$ python3 -q
>>> import numpy as np
>>> import numpy.linalg as la
>>> np.set_printoptions(suppress=True, linewidth=200)
>>> def rd(a):
...     return np.round(a, 3) + 0
... 
>>> A = np.array([[-1.0, 0.0, 0.0, -2.0, 0.0, 0.0, -2.0],
...     [0.0, -1.0, -2.0, 0.0, -2.0, -2.0, 0.0],
...     [0.0, -2.0, -1.0, 0.0, -2.0, -2.0, 0.0],
...     [-2.0, 0.0, 0.0, -1.0, 0.0, 0.0, -2.0],
...     [0.0, -2.0, -2.0, 0.0, -1.0, -2.0, 0.0],
...     [0.0, -2.0, -2.0, 0.0, -2.0, -1.0, 0.0],
...     [-2.0, 0.0, 0.0, -2.0, 0.0, 0.0, -1.0]])
>>> # 2 blocks once reordered
>>> rng = np.random.default_rng(9)
>>> z = rng.permutation(7)
>>> print(z)
[3 6 5 2 4 0 1]
>>> out = A[z][:, z]
>>> print(np.allclose(out, A))
False
>>> print(np.trace(out))
-7.0
>>> print(np.diag(out))
[-1. -1. -1. -1. -1. -1. -1.]
>>> x0 = np.array([0, 1, 4, 0, 3, 3, 5])
>>> h1 = np.maximum(A @ x0, 0)
>>> print(np.flatnonzero(h1 > 1e-9))
[]
>>> print(np.maximum(A @ (3 * x0), 0))
[0. 0. 0. 0. 0. 0. 0.]
>>> print(A.T @ h1)
[0. 0. 0. 0. 0. 0. 0.]
>>> print(np.maximum(A @ x0, 0) - np.maximum(-A @ x0, 0))
[-10. -21. -18. -10. -19. -19.  -5.]
>>> print(rd(np.tanh(A @ x0)))
[-1. -1. -1. -1. -1. -1. -1.]
>>> z = rng.permutation(7)
>>> out = A[:, z] * rng.choice([-1, 1], 7)
>>> print(out)
[[ 0.  0.  2.  1.  0.  2.  0.]
 [-1. -2. -0. -0. -2. -0. -2.]
 [-2. -1. -0. -0. -2. -0. -2.]
 [ 0.  0.  2.  2.  0.  1.  0.]
 [-2. -2. -0. -0. -1. -0. -2.]
 [-2. -2. -0. -0. -2. -0. -1.]
 [ 0.  0.  1.  2.  0.  2.  0.]]
>>> left, _, vt = la.svd(A.T @ out)
>>> print(rd(la.lstsq(A, out)[0]))
[[ 0.  0.  0. -1.  0.  0.  0.]
 [ 1.  0.  0.  0.  0.  0.  0.]
 [ 0.  1.  0.  0.  0.  0.  0.]
 [ 0.  0.  0.  0.  0. -1.  0.]
 [ 0.  0.  0.  0.  1.  0.  0.]
 [ 0.  0.  0.  0.  0.  0.  1.]
 [ 0.  0. -1.  0.  0.  0.  0.]]
>>> print(z)
[1 2 6 0 4 3 5]
>>> feats = np.load("case12.npy")
>>> print(feats)
[[0 0 0 0 0 0 1 0 0 1]
 [0 0 0 0 0 1 0 1 0 0]
 [0 0 0 1 0 0 1 0 0 1]
 [0 0 1 0 0 0 1 0 1 1]
 [0 0 0 0 0 1 0 1 0 0]
 [0 1 0 0 1 0 0 0 0 0]
 [1 0 1 1 0 0 0 0 1 0]
 [0 1 0 0 1 0 0 0 0 0]
 [0 0 0 1 0 0 1 0 0 1]
 [1 0 1 1 0 0 0 0 1 0]]
>>> print((feats != 0).astype(int))
[[0 0 0 0 0 0 1 0 0 1]
 [0 0 0 0 0 1 0 1 0 0]
 [0 0 0 1 0 0 1 0 0 1]
 [0 0 1 0 0 0 1 0 1 1]
 [0 0 0 0 0 1 0 1 0 0]
 [0 1 0 0 1 0 0 0 0 0]
 [1 0 1 1 0 0 0 0 1 0]
 [0 1 0 0 1 0 0 0 0 0]
 [0 0 0 1 0 0 1 0 0 1]
 [1 0 1 1 0 0 0 0 1 0]]
>>> print(np.flatnonzero(la.matrix_power((feats != 0) + (feats.T != 0) + np.eye(10), 10)[4]))
[1 4 5 7]
>>> print((la.matrix_power((feats != 0) + (feats.T != 0) + np.eye(10), 10) > 0).astype(int))
[[1 0 1 1 0 0 1 0 1 1]
 [0 1 0 0 1 1 0 1 0 0]
 [1 0 1 1 0 0 1 0 1 1]
 [1 0 1 1 0 0 1 0 1 1]
 [0 1 0 0 1 1 0 1 0 0]
 [0 1 0 0 1 1 0 1 0 0]
 [1 0 1 1 0 0 1 0 1 1]
 [0 1 0 0 1 1 0 1 0 0]
 [1 0 1 1 0 0 1 0 1 1]
 [1 0 1 1 0 0 1 0 1 1]]
>>> print(la.matrix_power(feats, 4))
[[16  0 20 20  0  0  8  0 20  8]
 [ 0  8  0  0  8  0  0  0  0  0]
 [20  0 28 28  0  0 18  0 28 18]
 [20  0 28 36  0  0 28  0 28 28]
 [ 0  8  0  0  8  0  0  0  0  0]
 [ 0  0  0  0  0  8  0  8  0  0]
 [ 8  0 18 28  0  0 38  0 18 38]
 [ 0  0  0  0  0  8  0  8  0  0]
 [20  0 28 28  0  0 18  0 28 18]
 [ 8  0 18 28  0  0 38  0 18 38]]
>>> print(rd(la.det(feats)))
0.0
>>> X = np.array([[0, 0, 0, 0, 1, 0, 1, 0],
...     [0, 0, 0, 0, 0, 0, 0, 0],
...     [0, 0, 0, 1, 0, 1, 0, 0],
...     [0, 0, 1, 0, 0, 0, 0, 0],
...     [1, 0, 0, 0, 0, 0, 1, 1],
...     [0, 0, 1, 0, 0, 0, 1, 0],
...     [1, 0, 0, 0, 1, 1, 0, 0],
...     [0, 0, 0, 0, 1, 0, 0, 0]])
>>> # symmetric, so the eigenvalues are real
>>> vals, V = la.eigh(X)
>>> x0 = np.array([-9, -3, -2, 8, 5, 6, 5, -8])
>>> print(x0 @ X @ x0)
-206
>>> print(rd(x0 @ X @ x0 / (x0 @ x0)), rd(vals[0]), rd(vals[-1]))
-0.669 -1.814 2.343
>>> print(np.abs(X).sum(axis=1).max(), rd(np.abs(vals).max()))
3 2.343
>>> F = np.minimum.outer(np.arange(1, 14), np.arange(1, 14)) * 3
>>> print(F)
[[ 3  3  3  3  3  3  3  3  3  3  3  3  3]
 [ 3  6  6  6  6  6  6  6  6  6  6  6  6]
 [ 3  6  9  9  9  9  9  9  9  9  9  9  9]
 [ 3  6  9 12 12 12 12 12 12 12 12 12 12]
 [ 3  6  9 12 15 15 15 15 15 15 15 15 15]
 [ 3  6  9 12 15 18 18 18 18 18 18 18 18]
 [ 3  6  9 12 15 18 21 21 21 21 21 21 21]
 [ 3  6  9 12 15 18 21 24 24 24 24 24 24]
 [ 3  6  9 12 15 18 21 24 27 27 27 27 27]
 [ 3  6  9 12 15 18 21 24 27 30 30 30 30]
 [ 3  6  9 12 15 18 21 24 27 30 33 33 33]
 [ 3  6  9 12 15 18 21 24 27 30 33 36 36]
 [ 3  6  9 12 15 18 21 24 27 30 33 36 39]]
>>> gram = F.T @ F
>>> print(np.allclose(gram, gram.T))
True
>>> print((F @ F.T).shape)
(13, 13)
>>> print(np.diag(gram))
[ 117  441  936 1566 2295 3087 3906 4716 5481 6165 6732 7146 7371]
>>> print(la.matrix_rank(gram))
13
>>> print(np.trace(gram), (F ** 2).sum())
49959 49959
>>> vals, V = la.eigh(F)
>>> x0 = np.array([-2, 1, 2, 5, 5, 0, -2, 3, 5, 4, -2, 3, 5])
>>> print(rd(x0 @ F @ x0 / (x0 @ x0)), rd(vals[0]), rd(vals[-1]))
94.51 0.76 221.84
>>> vals, V = la.eigh(F)
>>> print(rd(la.eigvalsh(F @ F)))
[    0.578     0.627     0.721     0.882     1.154     1.633     2.536     4.423     9.       22.856    83.135   618.645 49212.807]
>>> print((vals > 1e-8).sum(), (vals < -1e-8).sum())
13 0
>>> print(np.unique(vals.round(6) + 0, return_counts=True)[1])
[1 1 1 1 1 1 1 1 1 1 1 1 1]
>>> print(np.abs(V[:, -1]).round(6).argmax())
12
